In [1]: import numpy as np

In [2]: np.set_printoptions(suppress=True, linewidth=160)

In [3]: def tidy(a):
   ...:     return np.round(a, 2) + 0
   ...: 

In [4]: feats = np.load("x.npy")

In [5]: feats
Out[5]: 
array([[-0.78, -0.39, -1.3 ],
       [-0.42, -0.21, -0.7 ],
       [ 0.18,  0.09,  0.3 ],
       [-0.6 , -0.3 , -1.  ],
       [ 0.42,  0.21,  0.7 ],
       [-0.84, -0.42, -1.4 ],
       [ 0.3 ,  0.15,  0.5 ]])

In [6]: rk = np.linalg.matrix_rank(feats)

In [7]: rk
Out[7]: np.int64(1)

In [8]: ns = np.linalg.svd(feats)[2][rk:].T

In [9]: np.allclose(feats @ ns, 0)
Out[9]: True

In [10]: tidy(ns @ ns.T)
Out[10]: 
array([[ 0.75, -0.12, -0.41],
       [-0.12,  0.94, -0.21],
       [-0.41, -0.21,  0.31]])

In [11]: U, sigma, vt = np.linalg.svd(feats)

In [12]: np.argmax(sigma[:-1] / (sigma[1:] + 1e-6)) + 1
Out[12]: np.int64(1)

In [13]: B = U[:, :1] @ np.diag(sigma[:1]) @ vt[:1]

In [14]: np.linalg.matrix_rank(feats, rtol=0.05)
Out[14]: np.int64(1)

In [15]: np.linalg.matrix_rank(B)
Out[15]: np.int64(1)

In [16]: tidy(np.linalg.norm(feats - B, 2)), tidy(sigma[1])
Out[16]: (np.float64(0.0), np.float64(0.0))

In [17]: tidy(np.abs(feats - B).max())
Out[17]: np.float64(0.0)

In [18]: tidy(B)
Out[18]: 
array([[-0.78, -0.39, -1.3 ],
       [-0.42, -0.21, -0.7 ],
       [ 0.18,  0.09,  0.3 ],
       [-0.6 , -0.3 , -1.  ],
       [ 0.42,  0.21,  0.7 ],
       [-0.84, -0.42, -1.4 ],
       [ 0.3 ,  0.15,  0.5 ]])

In [19]: tidy(np.linalg.norm(feats - B) / np.linalg.norm(feats))
Out[19]: np.float64(0.0)

In [20]: E = np.array([[-0.1, 0.5, 0.4, -0.4, -4.5],
    ...:     [0.9, -2.1, -1.8, 0.6, -3.5],
    ...:     [-1.3, 0.1, 1.5, -0.2, -2.0],
    ...:     [-0.2, -0.5, 0.3, -0.1, -1.5],
    ...:     [-0.5, -0.5, 1.2, -0.2, 4.5],
    ...:     [0.1, 0.5, -0.7, 0.4, -7.0],
    ...:     [1.9, 0.8, 0.2, 0.0, -6.0],
    ...:     [0.3, -0.4, 0.6, -0.6, -2.0],
    ...:     [1.7, -0.6, 1.5, 0.6, 2.5]])

In [21]: proj = E @ np.linalg.solve(E.T @ E, E.T)

In [22]: tidy(np.linalg.eigvalsh(proj))
Out[22]: array([0., 0., 0., 0., 1., 1., 1., 1., 1.])

In [23]: tidy(proj @ E[:, 0])
Out[23]: array([-0.1,  0.9, -1.3, -0.2, -0.5,  0.1,  1.9,  0.3,  1.7])

In [24]: np.allclose(proj @ proj, proj)
Out[24]: True

In [25]: B = np.array([[5, -8, 2], [-6, 8, -9], [-2, -6, -1], [9, 1, -9], [-8, 9, -1]])

In [26]: np.vstack([E, B.T]).shape
Out[26]: (12, 5)

In [27]: np.linalg.matrix_rank(E @ B)
Out[27]: np.int64(3)

In [28]: np.linalg.matrix_rank(np.vstack([E, B.T]))
Out[28]: np.int64(5)

In [29]: B = np.c_[E[:, :3] @ np.array([[-3, 1, 0], [-1, -3, 1], [-3, 3, -1]]), np.array([4, 5, 4, 3, 3, 0, 5, 4, 5])]

In [30]: tidy(B)
Out[30]: 
array([[-1.4, -0.4,  0.1,  4. ],
       [ 4.8,  1.8, -0.3,  5. ],
       [-0.7,  2.9, -1.4,  4. ],
       [ 0.2,  2.2, -0.8,  3. ],
       [-1.6,  4.6, -1.7,  3. ],
       [ 1.3, -3.5,  1.2,  0. ],
       [-7.1,  0.1,  0.6,  5. ],
       [-2.3,  3.3, -1. ,  4. ],
       [-9. ,  8. , -2.1,  5. ]])

In [31]: np.linalg.matrix_rank(B)
Out[31]: np.int64(4)

In [32]: np.linalg.matrix_rank(np.c_[E, B])
Out[32]: np.int64(6)

In [33]: tidy(np.linalg.norm(np.linalg.qr(E)[0].T @ B, axis=0) ** 2 / ((B ** 2).sum(axis=0) + 1e-12))
Out[33]: array([1.  , 1.  , 1.  , 0.95])

In [34]: tidy(np.linalg.norm(B - E @ np.linalg.lstsq(E, B)[0], axis=0))
Out[34]: array([0.  , 0.  , 0.  , 2.68])

In [35]: proj = B @ np.linalg.solve(B.T @ B, B.T)

In [36]: np.allclose(proj @ proj, proj)
Out[36]: True

In [37]: tidy(np.trace(proj))
Out[37]: np.float64(4.0)

In [38]: tidy(np.linalg.eigvalsh(proj))
Out[38]: array([0., 0., 0., 0., 0., 1., 1., 1., 1.])

In [39]: tidy(np.diag(proj))
Out[39]: array([0.36, 0.94, 0.56, 0.11, 0.26, 0.2 , 0.71, 0.12, 0.74])

In [40]: f, r1 = E[6], E[1]

In [41]: f @ f
Out[41]: np.float64(40.29)

In [42]: pr = (f @ r1) / (f @ f) * f

In [43]: np.linalg.matrix_rank(np.outer(f, r1))
Out[43]: np.int64(1)

In [44]: tidy(r1 - pr)
Out[44]: array([-0.07, -2.51, -1.9 ,  0.6 , -0.42])

In [45]: K = np.load("block5.npy")

In [46]: K
Out[46]: 
array([[ 0.09, -0.95,  0.17,  0.79,  0.9 ,  0.11, -1.55, -2.05],
       [-0.91,  0.55,  1.  ,  0.48, -0.24, -1.35,  2.17, -0.14],
       [-0.01, -1.23, -0.33, -0.19,  0.13,  1.26,  2.39, -0.08],
       [-2.15,  0.54,  0.38, -0.48,  1.74, -0.61,  0.57, -0.07],
       [ 0.73,  2.49, -0.04, -0.48, -0.16, -0.15, -0.44, -1.34],
       [ 1.49, -1.56,  0.81, -1.4 ,  1.22,  0.12, -0.44, -0.1 ],
       [ 0.03, -1.42,  0.35, -0.13,  0.93, -1.35, -1.39,  1.5 ],
       [-0.46,  0.01,  1.65,  0.33,  0.26,  1.19, -1.97, -0.76],
       [ 1.75,  0.1 , -0.07, -0.17,  0.74, -1.93,  0.67,  1.08],
       [ 0.68,  0.14,  1.05,  0.01, -1.38, -0.84, -2.19,  0.02],
       [-1.01,  0.69,  0.02, -0.5 , -1.01, -0.7 ,  2.38, -0.31],
       [-0.68,  0.83, -0.62, -0.39,  0.61, -1.14,  0.25,  2.36],
       [ 1.31, -2.13, -0.19,  0.36,  0.43, -1.4 ,  0.16,  0.65],
       [-1.39,  0.71, -0.28, -1.76,  0.06,  1.19,  1.01,  0.97],
       [ 0.56,  0.54,  2.03,  0.46, -1.17,  0.5 , -0.7 ,  1.39],
       [ 2.4 , -0.42,  0.6 ,  0.43,  0.54, -0.59,  1.24, -0.59],
       [ 0.6 , -0.08, -1.61,  0.46,  0.67,  0.43, -1.91,  1.23],
       [ 1.32, -0.62,  1.21,  0.42,  1.17,  0.29, -1.7 , -0.93],
       [-1.3 , -0.06, -0.1 , -0.17,  1.38, -1.55,  1.7 , -0.19],
       [-0.27,  2.32,  1.33,  0.94, -0.02, -0.2 ,  0.26,  0.9 ],
       [-1.37, -1.34, -0.75,  1.59, -0.41,  0.17,  1.24, -0.72]])

In [47]: x = np.array([3, 3, 2, 5, 3, 0, 0, 5])

In [48]: y = K @ x

In [49]: tidy(np.linalg.pinv(K) @ K)
Out[49]: 
array([[1., 0., 0., 0., 0., 0., 0., 0.],
       [0., 1., 0., 0., 0., 0., 0., 0.],
       [0., 0., 1., 0., 0., 0., 0., 0.],
       [0., 0., 0., 1., 0., 0., 0., 0.],
       [0., 0., 0., 0., 1., 0., 0., 0.],
       [0., 0., 0., 0., 0., 1., 0., 0.],
       [0., 0., 0., 0., 0., 0., 1., 0.],
       [0., 0., 0., 0., 0., 0., 0., 1.]])

In [50]: np.linalg.solve(K, y)
LinAlgError: Last 2 dimensions of the array must be square


In [51]: rng = np.random.default_rng(8)

In [52]: y = y + 0.05 * rng.normal(size=21)

In [53]: tidy(y)
Out[53]: array([-5.93,  1.83, -5.41, -1.62, -0.12, -2.44,  6.12,  0.62, 12.23,  0.64, -7.96, 10.89,  3.54, -6.29, 13.07,  7.99,  8.8 ,  5.55, -1.98, 17.93, -6.49])

In [54]: coef, *_ = np.linalg.lstsq(K, y)

In [55]: [round(float(np.linalg.norm(np.linalg.solve(K.T @ K + lam * np.eye(8), K.T @ y))), 2) for lam in (0, 1, 10, 100)]
Out[55]: [8.99, 8.15, 4.95, 1.31]

In [56]: tidy(np.linalg.norm(y - K @ coef))
Out[56]: np.float64(0.23)

In [57]: B = K / np.linalg.norm(K, axis=1, keepdims=True)

In [58]: G = B @ B.T

In [59]: np.argwhere(np.triu(np.abs(G) > 0.95, 1))
Out[59]: array([], shape=(0, 2), dtype=int64)

In [60]: tidy(G[19])
Out[60]: array([-0.39,  0.45, -0.35,  0.23,  0.42, -0.5 , -0.19,  0.13,  0.11,  0.13,  0.21,  0.37, -0.48,  0.1 ,  0.58, -0.06, -0.17, -0.13,  0.05,  1.  , -0.29])

In [61]: tidy(np.linalg.norm(B, axis=1))
Out[61]: array([1., 1., 1., 1., 1., 1., 1., 1., 1., 1., 1., 1., 1., 1., 1., 1., 1., 1., 1., 1., 1.])

In [62]: Xc = K - K.mean(axis=0)

In [63]: U, sigma, vt = np.linalg.svd(Xc, full_matrices=False)

In [64]: (np.sign(U[:, 0]) == np.sign(U[0, 0])).astype(int)
Out[64]: array([1, 0, 0, 0, 1, 1, 1, 1, 0, 1, 0, 0, 1, 0, 1, 1, 1, 1, 0, 0, 0])

In [65]: tidy(sigma ** 2 / (sigma ** 2).sum())
Out[65]: array([0.3 , 0.18, 0.15, 0.12, 0.08, 0.07, 0.06, 0.03])

In [66]: tidy(np.abs(vt[-1]))
Out[66]: array([0.13, 0.18, 0.14, 0.61, 0.57, 0.36, 0.18, 0.27])

In [67]: np.abs(U[:, 0]).argmax()
Out[67]: np.int64(10)

In [68]: np.abs(vt[0]).argmax()
Out[68]: np.int64(6)

In [69]: B = np.c_[K[:, :3] @ np.array([[4, 0, 0], [3, 5, 0], [3, -5, -1]]), np.array([5, 4, -4, -4, -2, 3, -4, -3, -5, -3, 4, 3, -5, 0, 4, -5, -2, -3, 2, 1, 5])]

In [70]: tidy(B)
Out[70]: 
array([[ -1.98,  -5.6 ,  -0.17,   5.  ],
       [  1.01,  -2.25,  -1.  ,   4.  ],
       [ -4.72,  -4.5 ,   0.33,  -4.  ],
       [ -5.84,   0.8 ,  -0.38,  -4.  ],
       [ 10.27,  12.65,   0.04,  -2.  ],
       [  3.71, -11.85,  -0.81,   3.  ],
       [ -3.09,  -8.85,  -0.35,  -4.  ],
       [  3.14,  -8.2 ,  -1.65,  -3.  ],
       [  7.09,   0.85,   0.07,  -5.  ],
       [  6.29,  -4.55,  -1.05,  -3.  ],
       [ -1.91,   3.35,  -0.02,   4.  ],
       [ -2.09,   7.25,   0.62,   3.  ],
       [ -1.72,  -9.7 ,   0.19,  -5.  ],
       [ -4.27,   4.95,   0.28,   0.  ],
       [  9.95,  -7.45,  -2.03,   4.  ],
       [ 10.14,  -5.1 ,  -0.6 ,  -5.  ],
       [ -2.67,   7.65,   1.61,  -2.  ],
       [  7.05,  -9.15,  -1.21,  -3.  ],
       [ -5.68,   0.2 ,   0.1 ,   2.  ],
       [  9.87,   4.95,  -1.33,   1.  ],
       [-11.75,  -2.95,   0.75,   5.  ]])

In [71]: tidy(np.linalg.norm(B - K @ np.linalg.lstsq(K, B)[0], axis=0))
Out[71]: array([ 0. ,  0. ,  0. , 14.1])

In [72]: tidy(np.linalg.norm(np.linalg.qr(K)[0].T @ B, axis=0) ** 2 / ((B ** 2).sum(axis=0) + 1e-12))
Out[72]: array([1.  , 1.  , 1.  , 0.29])

In [73]: tidy(np.linalg.lstsq(K, B[:, 0])[0])
Out[73]: array([4., 3., 3., 0., 0., 0., 0., 0.])

In [74]: Xc = K - K.mean(axis=0)

In [75]: evecs = np.linalg.svd(Xc)[2][:7]

In [76]: B = Xc - Xc @ evecs.T @ evecs

In [77]: tidy((Xc @ evecs.T).std(axis=0))
Out[77]: array([1.62, 1.26, 1.13, 1.02, 0.84, 0.8 , 0.71])

In [78]: tidy(B.std(axis=0))
Out[78]: array([0.07, 0.1 , 0.08, 0.33, 0.31, 0.2 , 0.1 , 0.14])

In [79]: tidy(np.diag(evecs.T @ evecs))
Out[79]: array([0.98, 0.97, 0.98, 0.63, 0.68, 0.87, 0.97, 0.93])

In [80]: tidy(np.cov(Xc @ evecs.T, rowvar=False))
Out[80]: 
array([[2.74, 0.  , 0.  , 0.  , 0.  , 0.  , 0.  ],
       [0.  , 1.67, 0.  , 0.  , 0.  , 0.  , 0.  ],
       [0.  , 0.  , 1.34, 0.  , 0.  , 0.  , 0.  ],
       [0.  , 0.  , 0.  , 1.09, 0.  , 0.  , 0.  ],
       [0.  , 0.  , 0.  , 0.  , 0.74, 0.  , 0.  ],
       [0.  , 0.  , 0.  , 0.  , 0.  , 0.67, 0.  ],
       [0.  , 0.  , 0.  , 0.  , 0.  , 0.  , 0.53]])

In [81]: m1 = np.loadtxt("mat.csv", delimiter=",")

In [82]: m1
Out[82]: 
array([[ 0.06, -0.21, -1.19, 19.01,  1.69],
       [ 0.77,  2.65,  1.  , 20.74,  0.28],
       [ 0.14,  0.98, -1.84, 21.58, -0.62],
       [ 0.28,  1.45, -0.71, 19.55,  0.74],
       [ 0.25,  0.7 , -0.79, 19.62,  0.6 ],
       [ 0.4 , -0.59,  0.  , 19.08, -1.08],
       [ 1.85,  0.75, -0.17, 21.74, -0.76],
       [ 0.53, -0.61,  2.04, 20.  , -0.52],
       [ 0.64,  0.48, -1.89, 18.86,  0.35],
       [ 0.24,  1.57,  0.48, 21.62, -1.43],
       [ 0.41,  1.06,  0.64, 19.36, -0.73],
       [-1.24,  0.79, -0.65, 18.78, -0.25],
       [ 0.83,  0.1 , -0.23, 21.16,  0.12],
       [-1.01,  0.85, -0.31, 19.75,  0.09]])

In [83]: Xc = m1 - m1.mean(axis=0)

In [84]: evecs = np.linalg.svd(Xc)[2][:1]

In [85]: B = Xc - Xc @ evecs.T @ evecs

In [86]: np.linalg.norm(B, axis=1).round(6).argmax()
Out[86]: np.int64(7)

In [87]: tidy(np.linalg.norm(B) / np.linalg.norm(Xc))
Out[87]: np.float64(0.76)

In [88]: tidy((Xc @ evecs.T).std(axis=0))
Out[88]: array([1.31])

In [89]: tidy(np.cov(Xc @ evecs.T, rowvar=False))
Out[89]: np.float64(1.85)

In [90]: x = np.array([1, 2, 9, 7, 9])

In [91]: y = m1 @ x

In [92]: coef, lr = np.zeros(5), 1 / np.linalg.norm(m1, 2) ** 2

In [93]: for i in range(200):
    ...:     coef -= lr * m1.T @ (m1 @ coef - y)
    ...:     if i % 50 == 0: print(i, round(np.linalg.norm(m1 @ coef - y), 2))
    ...: 
0 35.38
50 32.73
100 30.38
150 28.28

In [94]: tidy(np.linalg.cond(m1))
Out[94]: np.float64(29.99)

In [95]: U, sigma, vt = np.linalg.svd(m1)

In [96]: tidy(sigma)
Out[96]: array([75.23,  4.24,  3.12,  2.57,  2.51])

In [97]: B = U[:, :1] @ np.diag(sigma[:1]) @ vt[:1]

In [98]: tidy(np.linalg.norm(m1 - B, 2)), tidy(sigma[1])
Out[98]: (np.float64(4.24), np.float64(4.24))

In [99]: np.linalg.matrix_rank(B)
Out[99]: np.int64(1)

In [100]: np.linalg.matrix_rank(m1, rtol=0.05)
Out[100]: np.int64(2)

In [101]: basis = m1[[8, 6]].astype(float)

In [102]: for _ in range(7):
     ...:     lab = np.linalg.norm(m1[:, None] - basis, axis=-1).argmin(axis=1)
     ...:     basis = np.array([m1[lab == j].mean(axis=0) for j in range(2)])
     ...: 

In [103]: lab
Out[103]: array([0, 1, 1, 0, 0, 0, 1, 1, 0, 1, 0, 0, 1, 0])

In [104]: tidy(basis[1] - basis[0])
Out[104]: array([ 0.75,  0.34,  0.83,  1.89, -0.66])

In [105]: np.abs(basis[1] - basis[0]).argmax()
Out[105]: np.int64(3)

In [106]: np.bincount(lab)
Out[106]: array([8, 6])

In [107]: x = np.array([-2, -3, -2, -3, 2])

In [108]: y = m1 @ x

In [109]: tidy(np.linalg.lstsq(m1, y)[0])
Out[109]: array([-2., -3., -2., -3.,  2.])

In [110]: np.linalg.solve(m1, y)
LinAlgError: Last 2 dimensions of the array must be square


In [111]: tidy(np.linalg.solve(m1.T @ m1, m1.T @ y))
Out[111]: array([-2., -3., -2., -3.,  2.])

In [112]: y = y + 0.1 * rng.normal(size=14)

In [113]: tidy(y)
Out[113]: array([-50.73, -73.31, -65.48, -60.67, -58.7 , -58.45, -72.33, -64.53, -54.66, -73.96, -65.04, -55.44, -64.59, -59.03])

In [114]: coef, *_ = np.linalg.lstsq(m1, y)

In [115]: tidy(np.linalg.norm(y - m1 @ coef))
Out[115]: np.float64(0.21)

In [116]: tidy(m1.T @ (y - m1 @ coef))
Out[116]: array([0., 0., 0., 0., 0.])

In [117]: tidy(coef)
Out[117]: array([-1.96, -3.03, -2.08, -3.  ,  2.  ])
